>>> import numpy as np
>>> np.set_printoptions(precision=2, suppress=True, linewidth=200, sign=" ")
>>> tidy = lambda a: np.round(a, 2) + 0
>>> m1 = np.load("w.npy")
>>> m1
array([[-1,  3, -1,  3, -1,  3],
       [ 2, -3,  2, -3,  2, -3],
       [ 0, -1,  0, -1,  0, -1],
       [-1,  3, -1,  3, -1,  3],
       [ 2, -3,  2, -3,  2, -3],
       [ 0, -1,  0, -1,  0, -1]])
>>> # looks like rank 2
>>> r = np.linalg.matrix_rank(m1)
>>> r
np.int64(2)
>>> ns = np.linalg.svd(m1)[2][r:].T
>>> [int(np.linalg.matrix_rank(np.delete(m1, i, axis=0))) for i in range(6)]
[2, 2, 2, 2, 2, 2]
>>> [int(np.linalg.matrix_rank(m1[:i])) for i in range(1, len(m1) + 1)]
[1, 2, 2, 2, 2, 2]
>>> vec = np.array([1, 0, -3, 2, -2, 3])
>>> np.linalg.norm(m1 @ vec) <= np.linalg.norm(m1, 2) * np.linalg.norm(vec) + 1e-9
np.True_
>>> np.sign((m1 @ vec).round(6))
array([ 1, -1, -1,  1, -1, -1])
>>> (m1 @ vec).argmax()
np.int64(0)
>>> np.einsum("ij,j->i", m1, vec)
array([ 19, -23,  -5,  19, -23,  -5])
>>> f, g = m1[3], m1[4]
>>> f @ g
np.int64(-33)
>>> pr = (f @ g) / (f @ f) * f
>>> np.linalg.matrix_rank(np.outer(f, g))
np.int64(1)
>>> tidy(pr)
array([ 1.1, -3.3,  1.1, -3.3,  1.1, -3.3])
>>> tidy((g - pr) @ f)
np.float64(0.0)
>>> tidy(g - pr)
array([ 0.9,  0.3,  0.9,  0.3,  0.9,  0.3])
>>> feats = np.array([[8, 1, 5, 6, 1],
...     [8, 9, 0, 0, 1],
...     [6, 7, 0, 5, 8],
...     [4, 7, 3, 7, 7],
...     [9, 7, 6, 6, 1],
...     [6, 7, 0, 5, 8],
...     [4, 0, 9, 0, 0],
...     [1, 3, 8, 0, 6],
...     [7, 0, 0, 7, 5],
...     [2, 2, 0, 7, 6],
...     [1, 8, 0, 0, 0]])
>>> U, s, Vh = np.linalg.svd(m1)
>>> vecs = Vh[:(s > 1e-8).sum()]
>>> rng = np.random.default_rng(318834)
>>> vec = m1[0] + -1 * m1[5] + rng.integers(2) * np.eye(6)[1]
>>> vec
array([-1.,  4., -1.,  4., -1.,  4.])
>>> tidy(np.linalg.norm(vec - vecs.T @ vecs @ vec))
np.float64(0.0)
>>> tidy(vecs.T @ vecs)
array([[ 0.33,  0.  ,  0.33,  0.  ,  0.33,  0.  ],
       [ 0.  ,  0.33,  0.  ,  0.33,  0.  ,  0.33],
       [ 0.33,  0.  ,  0.33,  0.  ,  0.33,  0.  ],
       [ 0.  ,  0.33,  0.  ,  0.33,  0.  ,  0.33],
       [ 0.33,  0.  ,  0.33,  0.  ,  0.33,  0.  ],
       [ 0.  ,  0.33,  0.  ,  0.33,  0.  ,  0.33]])
>>> cov = feats.T @ feats
>>> np.allclose(cov, cov.T)
True
>>> tidy(np.linalg.eigvalsh(cov)[::-1])
array([ 1042.32,   181.65,   142.17,    94.84,    23.03])
>>> np.trace(cov), (feats ** 2).sum()
(np.int64(1484), np.int64(1484))
>>> tidy(np.linalg.svd(feats, compute_uv=False) ** 2)
array([ 1042.32,   181.65,   142.17,    94.84,    23.03])
>>> np.linalg.matrix_rank(cov)
np.int64(5)
>>> B = feats + rng.integers(-2, 3, (11, 1)) @ rng.integers(-2, 3, (1, 5))
>>> B
array([[ 9,  0,  6,  4,  0],
       [ 6, 11, -2,  4,  3],
       [ 4,  9, -2,  9, 10],
       [ 3,  8,  2,  9,  8],
       [ 9,  7,  6,  6,  1],
       [ 7,  6,  1,  3,  7],
       [ 6, -2, 11, -4, -2],
       [ 1,  3,  8,  0,  6],
       [ 6,  1, -1,  9,  6],
       [ 4,  0,  2,  3,  4],
       [ 0,  9, -1,  2,  1]])
>>> np.abs(B - feats).sum(axis=1)
array([  6,  12,  12,   6,   0,   6,  12,   0,   6,  12,   6])
>>> B - feats
array([[ 1, -1,  1, -2, -1],
       [-2,  2, -2,  4,  2],
       [-2,  2, -2,  4,  2],
       [-1,  1, -1,  2,  1],
       [ 0,  0,  0,  0,  0],
       [ 1, -1,  1, -2, -1],
       [ 2, -2,  2, -4, -2],
       [ 0,  0,  0,  0,  0],
       [-1,  1, -1,  2,  1],
       [ 2, -2,  2, -4, -2],
       [-1,  1, -1,  2,  1]])
>>> cov = np.cov(B, rowvar=False)
>>> np.argwhere(np.triu(np.abs(np.corrcoef(B.T)) > 0.8, 1))
array([], shape=(0, 2), dtype=int64)
>>> tidy(np.corrcoef(B.T))
array([[ 1.  , -0.24,  0.21,  0.13, -0.31],
       [-0.24,  1.  , -0.64,  0.44,  0.39],
       [ 0.21, -0.64,  1.  , -0.65, -0.55],
       [ 0.13,  0.44, -0.65,  1.  ,  0.64],
       [-0.31,  0.39, -0.55,  0.64,  1.  ]])
>>> np.median(B, axis=0)
array([ 6.,  6.,  2.,  4.,  4.])
>>> cov.shape
(5, 5)
>>> labels = feats[:, 2] > np.median(feats[:, 2])
>>> f = feats[labels].mean(axis=0) - feats[~labels].mean(axis=0)
>>> tidy((((feats - feats.mean(axis=0)) @ f > 0) == labels).mean())
np.float64(0.91)
>>> np.argsort(-np.abs(f).round(6), kind="stable")
array([ 2,  1,  4,  0,  3])
>>> labels.astype(int)
array([ 1,  0,  0,  1,  1,  0,  1,  1,  0,  0,  0])
>>> E = np.diag(np.array([2, 0, 2, 3, 1, 3, 2, 2, 2, 2, 3, 2, 1, 0]))
>>> E
array([[ 2,  0,  0,  0,  0,  0,  0,  0,  0,  0,  0,  0,  0,  0],
       [ 0,  0,  0,  0,  0,  0,  0,  0,  0,  0,  0,  0,  0,  0],
       [ 0,  0,  2,  0,  0,  0,  0,  0,  0,  0,  0,  0,  0,  0],
       [ 0,  0,  0,  3,  0,  0,  0,  0,  0,  0,  0,  0,  0,  0],
       [ 0,  0,  0,  0,  1,  0,  0,  0,  0,  0,  0,  0,  0,  0],
       [ 0,  0,  0,  0,  0,  3,  0,  0,  0,  0,  0,  0,  0,  0],
       [ 0,  0,  0,  0,  0,  0,  2,  0,  0,  0,  0,  0,  0,  0],
       [ 0,  0,  0,  0,  0,  0,  0,  2,  0,  0,  0,  0,  0,  0],
       [ 0,  0,  0,  0,  0,  0,  0,  0,  2,  0,  0,  0,  0,  0],
       [ 0,  0,  0,  0,  0,  0,  0,  0,  0,  2,  0,  0,  0,  0],
       [ 0,  0,  0,  0,  0,  0,  0,  0,  0,  0,  3,  0,  0,  0],
       [ 0,  0,  0,  0,  0,  0,  0,  0,  0,  0,  0,  2,  0,  0],
       [ 0,  0,  0,  0,  0,  0,  0,  0,  0,  0,  0,  0,  1,  0],
       [ 0,  0,  0,  0,  0,  0,  0,  0,  0,  0,  0,  0,  0,  0]])
>>> # 14 blocks once reordered
>>> vec = np.array([-1, 2, -1, -2, 1, -2, 1, -1, -1, -1, 2, 1, 0, 1])
>>> (E @ vec).argmax()
np.int64(10)
>>> np.linalg.norm(E @ vec) <= np.linalg.norm(E, 2) * np.linalg.norm(vec) + 1e-9
np.True_
>>> np.linalg.matrix_rank(E, rtol=0.1)
np.int64(12)
>>> np.argsort(-np.linalg.norm(E, axis=0).round(6), kind="stable")[:3]
array([  3,   5,  10])
>>> [round(float(x), 2) for x in np.linalg.svd(E, compute_uv=False)[:3]]
[3.0, 3.0, 3.0]
>>> np.linalg.cond(E) > 100
np.True_
>>> tidy(np.trace(np.linalg.pinv(E) @ E))
np.float64(12.0)
>>> np.allclose(E[:-1].T @ np.linalg.lstsq(E[:-1].T, E[-1])[0], E[-1])
True
>>> mat = np.loadtxt("test1.csv", delimiter=",")
>>> mat
array([[ 4.,  1.,  1.,  1.,  1.,  1.,  1.,  1.,  1.,  1.,  1.],
       [ 1.,  4.,  1.,  1.,  1.,  1.,  1.,  1.,  1.,  1.,  1.],
       [ 1.,  1.,  4.,  1.,  1.,  1.,  1.,  1.,  1.,  1.,  1.],
       [ 1.,  1.,  1.,  4.,  1.,  1.,  1.,  1.,  1.,  1.,  1.],
       [ 1.,  1.,  1.,  1.,  4.,  1.,  1.,  1.,  1.,  1.,  1.],
       [ 1.,  1.,  1.,  1.,  1.,  4.,  1.,  1.,  1.,  1.,  1.],
       [ 1.,  1.,  1.,  1.,  1.,  1.,  4.,  1.,  1.,  1.,  1.],
       [ 1.,  1.,  1.,  1.,  1.,  1.,  1.,  4.,  1.,  1.,  1.],
       [ 1.,  1.,  1.,  1.,  1.,  1.,  1.,  1.,  4.,  1.,  1.],
       [ 1.,  1.,  1.,  1.,  1.,  1.,  1.,  1.,  1.,  4.,  1.],
       [ 1.,  1.,  1.,  1.,  1.,  1.,  1.,  1.,  1.,  1.,  4.]])
>>> # equal to its transpose
>>> Lm = np.linalg.cholesky(mat)
>>> tidy(Lm @ Lm.T)
array([[ 4.,  1.,  1.,  1.,  1.,  1.,  1.,  1.,  1.,  1.,  1.],
       [ 1.,  4.,  1.,  1.,  1.,  1.,  1.,  1.,  1.,  1.,  1.],
       [ 1.,  1.,  4.,  1.,  1.,  1.,  1.,  1.,  1.,  1.,  1.],
       [ 1.,  1.,  1.,  4.,  1.,  1.,  1.,  1.,  1.,  1.,  1.],
       [ 1.,  1.,  1.,  1.,  4.,  1.,  1.,  1.,  1.,  1.,  1.],
       [ 1.,  1.,  1.,  1.,  1.,  4.,  1.,  1.,  1.,  1.,  1.],
       [ 1.,  1.,  1.,  1.,  1.,  1.,  4.,  1.,  1.,  1.,  1.],
       [ 1.,  1.,  1.,  1.,  1.,  1.,  1.,  4.,  1.,  1.,  1.],
       [ 1.,  1.,  1.,  1.,  1.,  1.,  1.,  1.,  4.,  1.,  1.],
       [ 1.,  1.,  1.,  1.,  1.,  1.,  1.,  1.,  1.,  4.,  1.],
       [ 1.,  1.,  1.,  1.,  1.,  1.,  1.,  1.,  1.,  1.,  4.]])
>>> np.linalg.eigvalsh(mat).min() > 0
np.True_
>>> tidy(np.diag(Lm) ** 2)
array([ 4.  ,  3.75,  3.6 ,  3.5 ,  3.43,  3.38,  3.33,  3.3 ,  3.27,  3.25,  3.23])
>>> evals, vecs = np.linalg.eigh(mat)
>>> vec = np.array([6, -7, 3, -6, -2, 8, 0, 3, 8, -9, -7])
>>> np.abs(mat).sum(axis=1).max(), np.abs(evals).max()
(np.float64(14.0), np.float64(14.0))
>>> tidy(vecs * np.sqrt(evals) @ vecs.T)
array([[ 1.91,  0.18,  0.18,  0.18,  0.18,  0.18,  0.18,  0.18,  0.18,  0.18,  0.18],
       [ 0.18,  1.91,  0.18,  0.18,  0.18,  0.18,  0.18,  0.18,  0.18,  0.18,  0.18],
       [ 0.18,  0.18,  1.91,  0.18,  0.18,  0.18,  0.18,  0.18,  0.18,  0.18,  0.18],
       [ 0.18,  0.18,  0.18,  1.91,  0.18,  0.18,  0.18,  0.18,  0.18,  0.18,  0.18],
       [ 0.18,  0.18,  0.18,  0.18,  1.91,  0.18,  0.18,  0.18,  0.18,  0.18,  0.18],
       [ 0.18,  0.18,  0.18,  0.18,  0.18,  1.91,  0.18,  0.18,  0.18,  0.18,  0.18],
       [ 0.18,  0.18,  0.18,  0.18,  0.18,  0.18,  1.91,  0.18,  0.18,  0.18,  0.18],
       [ 0.18,  0.18,  0.18,  0.18,  0.18,  0.18,  0.18,  1.91,  0.18,  0.18,  0.18],
       [ 0.18,  0.18,  0.18,  0.18,  0.18,  0.18,  0.18,  0.18,  1.91,  0.18,  0.18],
       [ 0.18,  0.18,  0.18,  0.18,  0.18,  0.18,  0.18,  0.18,  0.18,  1.91,  0.18],
       [ 0.18,  0.18,  0.18,  0.18,  0.18,  0.18,  0.18,  0.18,  0.18,  0.18,  1.91]])
>>> tidy(np.linalg.eigvalsh(mat[1:, 1:]))
array([  3.,   3.,   3.,   3.,   3.,   3.,   3.,   3.,   3.,  13.])
>>> (np.sign(vecs[:, -1].round(6)) == np.sign(vecs[0, -1].round(6))).astype(int)
array([ 1,  1,  1,  1,  1,  1,  1,  1,  1,  1,  1])
>>> tidy(vecs * np.abs(evals) @ vecs.T)
array([[ 4.,  1.,  1.,  1.,  1.,  1.,  1.,  1.,  1.,  1.,  1.],
       [ 1.,  4.,  1.,  1.,  1.,  1.,  1.,  1.,  1.,  1.,  1.],
       [ 1.,  1.,  4.,  1.,  1.,  1.,  1.,  1.,  1.,  1.,  1.],
       [ 1.,  1.,  1.,  4.,  1.,  1.,  1.,  1.,  1.,  1.,  1.],
       [ 1.,  1.,  1.,  1.,  4.,  1.,  1.,  1.,  1.,  1.,  1.],
       [ 1.,  1.,  1.,  1.,  1.,  4.,  1.,  1.,  1.,  1.,  1.],
       [ 1.,  1.,  1.,  1.,  1.,  1.,  4.,  1.,  1.,  1.,  1.],
       [ 1.,  1.,  1.,  1.,  1.,  1.,  1.,  4.,  1.,  1.,  1.],
       [ 1.,  1.,  1.,  1.,  1.,  1.,  1.,  1.,  4.,  1.,  1.],
       [ 1.,  1.,  1.,  1.,  1.,  1.,  1.,  1.,  1.,  4.,  1.],
       [ 1.,  1.,  1.,  1.,  1.,  1.,  1.,  1.,  1.,  1.,  4.]])
>>> tidy(vecs * np.maximum(evals, 0) @ vecs.T)
array([[ 4.,  1.,  1.,  1.,  1.,  1.,  1.,  1.,  1.,  1.,  1.],
       [ 1.,  4.,  1.,  1.,  1.,  1.,  1.,  1.,  1.,  1.,  1.],
       [ 1.,  1.,  4.,  1.,  1.,  1.,  1.,  1.,  1.,  1.,  1.],
       [ 1.,  1.,  1.,  4.,  1.,  1.,  1.,  1.,  1.,  1.,  1.],
       [ 1.,  1.,  1.,  1.,  4.,  1.,  1.,  1.,  1.,  1.,  1.],
       [ 1.,  1.,  1.,  1.,  1.,  4.,  1.,  1.,  1.,  1.,  1.],
       [ 1.,  1.,  1.,  1.,  1.,  1.,  4.,  1.,  1.,  1.,  1.],
       [ 1.,  1.,  1.,  1.,  1.,  1.,  1.,  4.,  1.,  1.,  1.],
       [ 1.,  1.,  1.,  1.,  1.,  1.,  1.,  1.,  4.,  1.,  1.],
       [ 1.,  1.,  1.,  1.,  1.,  1.,  1.,  1.,  1.,  4.,  1.],
       [ 1.,  1.,  1.,  1.,  1.,  1.,  1.,  1.,  1.,  1.,  4.]])
